$ python3 -q
>>> import numpy as np
>>> import numpy.linalg as la
>>> np.set_printoptions(suppress=True, linewidth=200)
>>> def rd(a):
...     return np.round(a, 3) + 0
... 
>>> E = np.load("data.npy")
>>> print(E)
[[ 3  5  0]
 [ 5  5  2]
 [ 0  0  8]
 [ 0  0  2]
 [ 2  2  2]
 [ 5  8  0]
 [ 0  2  0]
 [ 0  0  6]
 [ 4  2  6]
 [10 11  0]
 [ 6  8  0]
 [ 0  0  8]
 [ 0  5  0]
 [ 1  2  0]
 [ 0  0 10]
 [ 0  5  0]
 [ 5 11  0]
 [ 0  0  0]
 [ 0  0 10]
 [ 6  8  0]
 [ 4  5  0]
 [ 0  0 10]
 [ 5 11  0]
 [ 5 11  0]
 [ 0  0  0]
 [ 5  8  0]
 [ 2  2  2]
 [ 2  5  0]
 [ 0  0  8]
 [ 0  5  0]
 [ 0  0  6]
 [ 0  0  2]
 [ 4 11  0]
 [ 0  0  8]
 [ 9 11  0]
 [ 0  0  4]
 [ 3  2  4]
 [ 5  8  0]
 [ 3  2  4]
 [10 11  0]
 [ 1  0  6]
 [ 0  2  0]
 [ 2  5  0]
 [ 0  0  6]
 [ 6  5  4]
 [ 8 11  0]]
>>> D = la.norm(E[:, None] - E[None], axis=-1)
>>> print(la.matrix_rank(D ** 2))
5
>>> print(D.mean(axis=1).argmax())
9
>>> print(np.flatnonzero(D[33] < D.mean() / 2))
[ 2  7 11 14 18 21 28 30 33 40 43]
>>> print((D + 1e9 * np.eye(46)).round(6).argmin(axis=1))
[20 20 11 31 26 25 41 30 36 39 19  2 15  6 18 12 22 24 14 10  0 14 16 16 17  5  4 42  2 12  7  3 16  2  9  3 38  5 36  9  7  6 27  7  1 34]
>>> print(D[33].round(6).argsort(kind="stable")[:4])
[ 2 11 28 33]
>>> print(D.shape)
(46, 46)
>>> arr = np.array([[2, 5, 0, 1, 1, 5, 2, 4],
...     [3, 5, 2, 4, 0, 5, 4, 5],
...     [1, 2, 5, 4, 5, 1, 2, 1],
...     [2, 0, 5, 2, 1, 1, 4, 5],
...     [3, 1, 3, 1, 1, 1, 5, 2],
...     [4, 2, 5, 0, 1, 2, 0, 5],
...     [0, 1, 5, 3, 1, 4, 5, 5],
...     [1, 1, 4, 3, 1, 3, 3, 2]])
>>> blk = np.stack([arr, 3 * arr, arr[::-1]])
>>> print(la.matrix_rank(blk.reshape(3, -1)))
2
>>> print((blk @ arr.T).shape)
(3, 8, 8)
>>> print(rd(la.norm(blk, axis=(1, 2))))
[25.04 75.12 25.04]
>>> print(blk.shape)
(3, 8, 8)
>>> print(la.matrix_rank(blk))
[8 8 8]
>>> W = np.array([[1, 2, 0, -2, 1],
...     [1, 2, 1, 3, -1],
...     [3, -2, -2, -1, 0],
...     [1, -2, -3, -2, -3],
...     [3, -3, 3, 0, -1],
...     [2, 3, -2, 2, 1],
...     [-2, -3, 1, 1, 0],
...     [1, 1, 0, 1, -1]])
>>> beta = np.array([-3, 1, -3, 0, 0])
>>> act = np.maximum(arr @ W + beta, 0)
>>> print(la.matrix_rank(act))
3
>>> cent = np.array([[-1, 0, -5], [-1, -1, -5], [-3, 4, 2], [-2, 2, 2], [-4, 3, -2]])
>>> print(act @ cent)
[[ -91   27 -155]
 [ -71   23 -139]
 [ -33    0 -165]
 [ -18    0  -90]
 [ -10    2  -38]
 [ -45   -7 -201]
 [ -42   20  -90]
 [ -23    4  -91]]
>>> rng = np.random.default_rng(64784)
>>> z = rng.permutation(8)
>>> print(z)
[6 0 4 7 5 2 3 1]
>>> B = arr[z][:, z]
>>> print(rd(np.sort(np.abs(la.eigvals(B)))))
[ 0.845  0.845  2.225  4.2    4.2    4.399  6.192 20.808]
>>> print(np.allclose(B, arr))
False
>>> x0 = np.array([1, 0, 3, 2, 0, 2, 3, 2])
>>> rhs = arr @ x0
>>> print(rhs)
[28 49 34 45 35 33 54 38]
>>> print(rd(la.solve(arr, arr[:, 4])))
[0. 0. 0. 0. 1. 0. 0. 0.]
>>> print(rd(la.solve(arr, rhs + arr[:, 7])))
[1. 0. 3. 2. 0. 2. 3. 3.]
>>> W0 = np.load("w.npy")
>>> print(rd(W0))
[[ 0.573  0.162  0.302  0.195 -0.183  0.004  0.21   0.108]
 [ 0.162  0.47   0.039  0.113  0.373  0.017  0.213 -0.156]
 [ 0.302  0.039  0.736 -0.198  0.031 -0.009 -0.244 -0.039]
 [ 0.195  0.113 -0.198  0.837 -0.037 -0.009 -0.212 -0.003]
 [-0.183  0.373  0.031 -0.037  0.725 -0.01  -0.099  0.121]
 [ 0.004  0.017 -0.009 -0.009 -0.01   0.999 -0.013  0.004]
 [ 0.21   0.213 -0.244 -0.212 -0.099 -0.013  0.715  0.019]
 [ 0.108 -0.156 -0.039 -0.003  0.121  0.004  0.019  0.944]]
>>> print(np.diff(arr, axis=0))
[[ 1  0  2  3 -1  0  2  1]
 [-2 -3  3  0  5 -4 -2 -4]
 [ 1 -2  0 -2 -4  0  2  4]
 [ 1  1 -2 -1  0  0  1 -3]
 [ 1  1  2 -1  0  1 -5  3]
 [-4 -1  0  3  0  2  5  0]
 [ 1  0 -1  0  0 -1 -2 -3]]
>>> print(arr - arr[0])
[[ 0  0  0  0  0  0  0  0]
 [ 1  0  2  3 -1  0  2  1]
 [-1 -3  5  3  4 -4  0 -3]
 [ 0 -5  5  1  0 -4  2  1]
 [ 1 -4  3  0  0 -4  3 -2]
 [ 2 -3  5 -1  0 -3 -2  1]
 [-2 -4  5  2  0 -1  3  1]
 [-1 -4  4  2  0 -2  1 -2]]
>>> print(arr.sum(axis=1))
[20 28 21 20 17 19 24 18]
>>> print(np.unravel_index(np.abs(arr).argmax(), arr.shape))
(np.int64(0), np.int64(1))
>>> print(np.count_nonzero(arr))
58
>>> print(rd(la.svd(arr, compute_uv=False)))
[22.057  7.953  5.616  5.157  3.503  2.019  1.633  0.271]
>>> Uu, s, Vh = la.svd(W0)
>>> vecs = Vh[:(s > 1e-8).sum()]
>>> x0 = W0[6] + 5 * W0[7] + rng.integers(2) * np.eye(8)[4]
>>> print(rd(x0))
[ 0.752 -0.569 -0.439 -0.229  1.506  0.005  0.808  4.739]
>>> print(rd(la.norm(x0 - vecs.T @ vecs @ x0)))
0.524
>>> print(np.allclose(vecs.T @ vecs @ x0, x0))
False
>>> ev, vecs = la.eigh(W0)
>>> print(rd(vecs.T @ vecs))
[[1. 0. 0. 0. 0. 0. 0. 0.]
 [0. 1. 0. 0. 0. 0. 0. 0.]
 [0. 0. 1. 0. 0. 0. 0. 0.]
 [0. 0. 0. 1. 0. 0. 0. 0.]
 [0. 0. 0. 0. 1. 0. 0. 0.]
 [0. 0. 0. 0. 0. 1. 0. 0.]
 [0. 0. 0. 0. 0. 0. 1. 0.]
 [0. 0. 0. 0. 0. 0. 0. 1.]]
>>> print((ev > 1e-8).sum(), (ev < -1e-8).sum())
6 0
>>> print(rd(la.eigvalsh(W0 + 3 * np.eye(8))))
[3. 3. 4. 4. 4. 4. 4. 4.]
>>> print(np.unique(ev.round(6) + 0, return_counts=True)[1])
[2 6]
>>> print(rd(ev.sum()), np.trace(W0))
6.0 6.0
>>> th = np.radians(90)
>>> r_ = np.eye(8)
>>> r_[5, 5] = r_[1, 1] = np.cos(th)
>>> r_[5, 1], r_[1, 5] = -np.sin(th), np.sin(th)
>>> print(rd(r_))
[[ 1.  0.  0.  0.  0.  0.  0.  0.]
 [ 0.  0.  0.  0.  0.  1.  0.  0.]
 [ 0.  0.  1.  0.  0.  0.  0.  0.]
 [ 0.  0.  0.  1.  0.  0.  0.  0.]
 [ 0.  0.  0.  0.  1.  0.  0.  0.]
 [ 0. -1.  0.  0.  0.  0.  0.  0.]
 [ 0.  0.  0.  0.  0.  0.  1.  0.]
 [ 0.  0.  0.  0.  0.  0.  0.  1.]]
>>> B = W0 @ r_.T
>>> print(rd(B))
[[ 0.573  0.004  0.302  0.195 -0.183 -0.162  0.21   0.108]
 [ 0.162  0.017  0.039  0.113  0.373 -0.47   0.213 -0.156]
 [ 0.302 -0.009  0.736 -0.198  0.031 -0.039 -0.244 -0.039]
 [ 0.195 -0.009 -0.198  0.837 -0.037 -0.113 -0.212 -0.003]
 [-0.183 -0.01   0.031 -0.037  0.725 -0.373 -0.099  0.121]
 [ 0.004  0.999 -0.009 -0.009 -0.01  -0.017 -0.013  0.004]
 [ 0.21  -0.013 -0.244 -0.212 -0.099 -0.213  0.715  0.019]
 [ 0.108  0.004 -0.039 -0.003  0.121  0.156  0.019  0.944]]
>>> print(np.allclose(la.norm(W0, axis=1), la.norm(B, axis=1)))
True
>>> Uu, s, Vh = la.svd(B)
>>> vecs = Vh[:(s > 1e-8).sum()]
>>> x0 = B[6] + 4 * B[3] + rng.integers(2) * np.eye(8)[5]
>>> print(rd(x0))
[ 0.988 -0.049 -1.038  3.136 -0.248 -0.664 -0.133  0.005]
>>> print(la.matrix_rank(np.vstack([B, x0])))
6
>>> print(rd(vecs.T @ vecs))
[[ 0.573  0.004  0.302  0.195 -0.183 -0.162  0.21   0.108]
 [ 0.004  0.999 -0.009 -0.009 -0.01  -0.017 -0.013  0.004]
 [ 0.302 -0.009  0.736 -0.198  0.031 -0.039 -0.244 -0.039]
 [ 0.195 -0.009 -0.198  0.837 -0.037 -0.113 -0.212 -0.003]
 [-0.183 -0.01   0.031 -0.037  0.725 -0.373 -0.099  0.121]
 [-0.162 -0.017 -0.039 -0.113 -0.373  0.47  -0.213  0.156]
 [ 0.21  -0.013 -0.244 -0.212 -0.099 -0.213  0.715  0.019]
 [ 0.108  0.004 -0.039 -0.003  0.121  0.156  0.019  0.944]]
>>> print(np.allclose(vecs.T @ vecs @ x0, x0))
True
>>> data = np.load("test4.npy")
>>> print(data)
[[ 0.617  0.007 -0.386 -0.745  0.005 -0.001 -0.152  0.119 -0.258  0.321 -0.128 -0.051 -0.207]
 [-0.612  0.735  0.     1.156  0.088 -0.275  0.875  0.334 -0.132  0.199 -0.108  0.233  0.183]
 [-0.218 -0.579  0.588  0.038 -0.114  0.312 -0.415 -0.348  0.45  -0.697  0.294 -0.167  0.228]
 [ 0.771 -0.639 -0.209 -1.261 -0.064  0.243 -0.781 -0.264 -0.014 -0.016  0.042 -0.221 -0.213]
 [-0.27   0.754 -0.559  0.368  0.099 -0.403  0.388  0.299 -0.32   0.764 -0.379  0.331 -0.439]
 [-0.075  0.514 -0.331  0.551  0.14  -0.311  0.72   0.275 -0.325  0.384 -0.139  0.12   0.085]
 [-0.559  0.147  0.112  0.827  0.205 -0.252  0.297  0.005 -0.04   0.199 -0.094  0.213  0.106]
 [-0.296  0.628 -0.279  0.53   0.047 -0.233  0.524  0.258 -0.201  0.361 -0.171  0.201 -0.096]
 [-1.364  0.786  0.074  2.19   0.345 -0.543  1.202  0.238 -0.141  0.354 -0.172  0.444  0.326]
 [-0.544  0.021 -0.037  0.249 -0.062 -0.108 -0.467 -0.526  0.254  0.153 -0.061  0.192 -0.224]
 [-0.412  0.541 -0.014  0.544 -0.067 -0.152  0.289  0.049  0.033  0.135 -0.067  0.175 -0.03 ]
 [ 0.193 -0.054 -0.145 -0.254  0.076  0.049  0.112  0.297 -0.177  0.036 -0.027 -0.053 -0.125]
 [ 0.83  -0.01  -0.377 -0.925 -0.016  0.09   0.     0.307 -0.325  0.179 -0.053 -0.157 -0.151]
 [-0.05   0.441 -0.068  0.349  0.005 -0.122  0.549  0.344 -0.146  0.071 -0.043  0.042  0.07 ]
 [-0.379  0.243 -0.122  0.687  0.247 -0.256  0.474  0.181 -0.227  0.344 -0.132  0.18   0.094]]
>>> B = arr ** -1
Traceback (most recent call last):
  File "<python-input-74>", line 1, in <module>
    B = arr ** -1
        ~~~~^^~~~
ValueError: Integers to negative integer powers are not allowed.
>>> B = la.inv(arr)
>>> print(rd(la.det(arr) * la.det(B)))
1.0
>>> print((np.abs(B) > 1e-9).astype(int))
[[1 1 1 1 1 1 1 1]
 [1 1 1 1 1 1 1 1]
 [1 1 1 1 1 1 1 1]
 [1 1 1 1 1 1 1 1]
 [1 1 1 1 1 1 1 1]
 [1 1 1 1 1 1 1 1]
 [1 1 1 1 1 1 1 1]
 [1 1 1 1 1 1 1 1]]
>>> print(np.allclose(B, arr.T))
False
>>> print(rd(la.slogdet(arr)[0]))
1.0
>>> Uu, s, Vh = la.svd(data, full_matrices=False)
>>> print(Uu.shape, s.shape, Vh.shape)
(15, 13) (13,) (13, 13)
>>> print(rd(s / s[0]))
[1.    0.5   0.25  0.125 0.062 0.031 0.016 0.008 0.004 0.002 0.001 0.001 0.   ]
>>> print(rd(s))
[5.    2.5   1.25  0.625 0.312 0.156 0.078 0.039 0.02  0.01  0.005 0.003 0.001]
>>> print(rd(np.abs(Vh[0])))
[0.402 0.341 0.017 0.661 0.085 0.188 0.408 0.116 0.065 0.156 0.077 0.153 0.065]
>>> print(rd(np.sqrt((s ** 2).sum())), rd(la.norm(data)))
5.774 5.774
>>> def softmax(z):
...     e = np.exp(z - z.max(axis=-1, keepdims=True))
...     return e / e.sum(axis=-1, keepdims=True)
... 
>>> print(rd(softmax(10 * data[2])))
[0.    0.    0.714 0.003 0.001 0.045 0.    0.    0.18  0.    0.038 0.    0.02 ]
>>> print(rd(softmax(data).sum(axis=1)))
[1. 1. 1. 1. 1. 1. 1. 1. 1. 1. 1. 1. 1. 1. 1.]
>>> S = data @ data.T / np.sqrt(13)
>>> print(rd(softmax(S)[2] @ data))
[-0.136  0.128 -0.056  0.208  0.041 -0.078  0.133  0.041 -0.047  0.102 -0.045  0.066 -0.014]
>>> B = np.array([[-2, -1],
...     [-2, 0],
...     [1, 2],
...     [-1, 1],
...     [1, 0],
...     [-2, 2],
...     [-2, -1],
...     [0, -2],
...     [-1, 2],
...     [0, -1],
...     [1, -1],
...     [1, -1],
...     [1, -1]])
>>> B @ data
Traceback (most recent call last):
  File "<python-input-92>", line 1, in <module>
    B @ data
    ~~^~~~~~
ValueError: matmul: Input operand 1 has a mismatch in its core dimension 0, with gufunc signature (n?,k),(k,m?)->(n?,m?) (size 15 is different from 2)
>>> print(la.matrix_rank(data @ B))
2
>>> K = np.loadtxt("mat.csv", delimiter=",")
>>> print(K)
[[0. 6. 3. 4. 4. 4. 3. 3. 4. 3. 4. 6. 4. 6. 5. 4.]
 [6. 0. 4. 3. 5. 3. 4. 2. 3. 4. 3. 3. 4. 0. 4. 3.]
 [3. 4. 0. 4. 4. 1. 2. 2. 3. 5. 3. 4. 6. 3. 2. 1.]
 [4. 3. 4. 2. 3. 3. 1. 6. 4. 0. 2. 2. 2. 3. 2. 3.]
 [4. 5. 4. 3. 6. 1. 2. 2. 1. 4. 5. 3. 6. 6. 2. 4.]
 [4. 3. 1. 3. 1. 6. 3. 4. 3. 4. 1. 3. 1. 3. 3. 4.]
 [3. 4. 2. 1. 2. 3. 2. 5. 0. 3. 3. 2. 2. 6. 2. 3.]
 [3. 2. 2. 6. 2. 4. 5. 2. 3. 6. 3. 3. 1. 3. 1. 4.]
 [4. 3. 3. 4. 1. 3. 0. 3. 2. 5. 2. 1. 1. 3. 0. 1.]
 [3. 4. 5. 0. 4. 4. 3. 6. 5. 0. 4. 3. 4. 5. 2. 6.]
 [4. 3. 3. 2. 5. 1. 3. 3. 2. 4. 2. 4. 2. 3. 2. 4.]
 [6. 3. 4. 2. 3. 3. 2. 3. 1. 3. 4. 0. 2. 4. 4. 6.]
 [4. 4. 6. 2. 6. 1. 2. 1. 1. 4. 2. 2. 0. 6. 3. 2.]
 [6. 0. 3. 3. 6. 3. 6. 3. 3. 5. 3. 4. 6. 6. 2. 4.]
 [5. 4. 2. 2. 2. 3. 2. 1. 0. 2. 2. 4. 3. 2. 0. 3.]
 [4. 3. 1. 3. 4. 4. 3. 4. 1. 6. 4. 6. 2. 4. 3. 0.]]
>>> Q, vecs = la.qr(K[:, :10])[0], la.qr(K[:, 10:])[0]
>>> s = la.svd(Q.T @ vecs, compute_uv=False)
>>> print((s > 0.9).sum())
3
>>> x0 = np.array([3, 0, 9, 7, 2, 0, 3, 8, 7, 6, 6, 4, 1, 5, 2, 4])
>>> rhs = K @ x0
>>> print(rhs)
[250. 212. 181. 200. 232. 186. 176. 225. 173. 247. 199. 207. 201. 261. 130. 210.]
>>> print(rd(la.solve(K, K[:, 7])))
[0. 0. 0. 0. 0. 0. 0. 1. 0. 0. 0. 0. 0. 0. 0. 0.]
>>> print(rd(la.solve(K.T, K[6])))
[0. 0. 0. 0. 0. 0. 1. 0. 0. 0. 0. 0. 0. 0. 0. 0.]
>>> print(rd(la.solve(K, -1 * rhs)))
[-3.  0. -9. -7. -2.  0. -3. -8. -7. -6. -6. -4. -1. -5. -2. -4.]
>>> ev, vecs = la.eigh(K)
>>> print(np.unique(ev.round(6) + 0, return_counts=True)[1])
[1 1 1 1 1 1 1 1 1 1 1 1 1 1 1 1]
>>> print((ev > 1e-8).sum(), (ev < -1e-8).sum())
8 8
>>> th = np.radians(15)
>>> r_ = np.eye(16)
>>> r_[5, 5] = r_[11, 11] = np.cos(th)
>>> r_[5, 11], r_[11, 5] = -np.sin(th), np.sin(th)
>>> B = K @ r_.T
>>> print(np.allclose(la.norm(K, axis=1), la.norm(B, axis=1)))
True
>>> print(np.allclose(K @ K.T, B @ B.T))
True
>>> print(rd(np.abs(B - K).max(axis=0)))
[0.    0.    0.    0.    0.    1.689 0.    0.    0.    0.    0.    1.451 0.    0.    0.    0.   ]
>>> mat = np.loadtxt("arr.csv", delimiter=",")
>>> print(mat)
[[  1.  -4.  16. -64.]
 [  1.  -3.   9. -27.]
 [  1.  -2.   4.  -8.]
 [  1.  -1.   1.  -1.]
 [  1.   0.   0.   0.]
 [  1.   1.   1.   1.]
 [  1.   2.   4.   8.]
 [  1.   3.   9.  27.]
 [  1.   4.  16.  64.]
 [  1.   5.  25. 125.]]
>>> # column 3 is much longer than the rest
>>> P = mat @ la.solve(mat.T @ mat, mat.T)
>>> print(rd(la.eigvalsh(P)))
[0. 0. 0. 0. 0. 0. 1. 1. 1. 1.]
>>> print(np.trace(P))
4.0
>>> print(np.allclose(P @ P, P))
True
>>> print(rd(np.diag(P)))
[0.824 0.302 0.326 0.307 0.241 0.241 0.307 0.326 0.302 0.824]
>>> th = np.radians(30)
>>> r_ = np.eye(4)
>>> r_[1, 1] = r_[2, 2] = np.cos(th)
>>> r_[1, 2], r_[2, 1] = -np.sin(th), np.sin(th)
>>> print(rd(r_))
[[ 1.     0.     0.     0.   ]
 [ 0.     0.866 -0.5    0.   ]
 [ 0.     0.5    0.866  0.   ]
 [ 0.     0.     0.     1.   ]]
>>> B = mat @ r_.T
>>> print(rd(la.det(r_)), rd(np.trace(r_)))
1.0 3.732
>>> print(np.allclose(mat @ mat.T, B @ B.T))
True
>>> print((la.matrix_power((r_ != 0) + (r_.T != 0) + np.eye(4), 4) > 0).astype(int))
[[1 0 0 0]
 [0 1 1 0]
 [0 1 1 0]
 [0 0 0 1]]
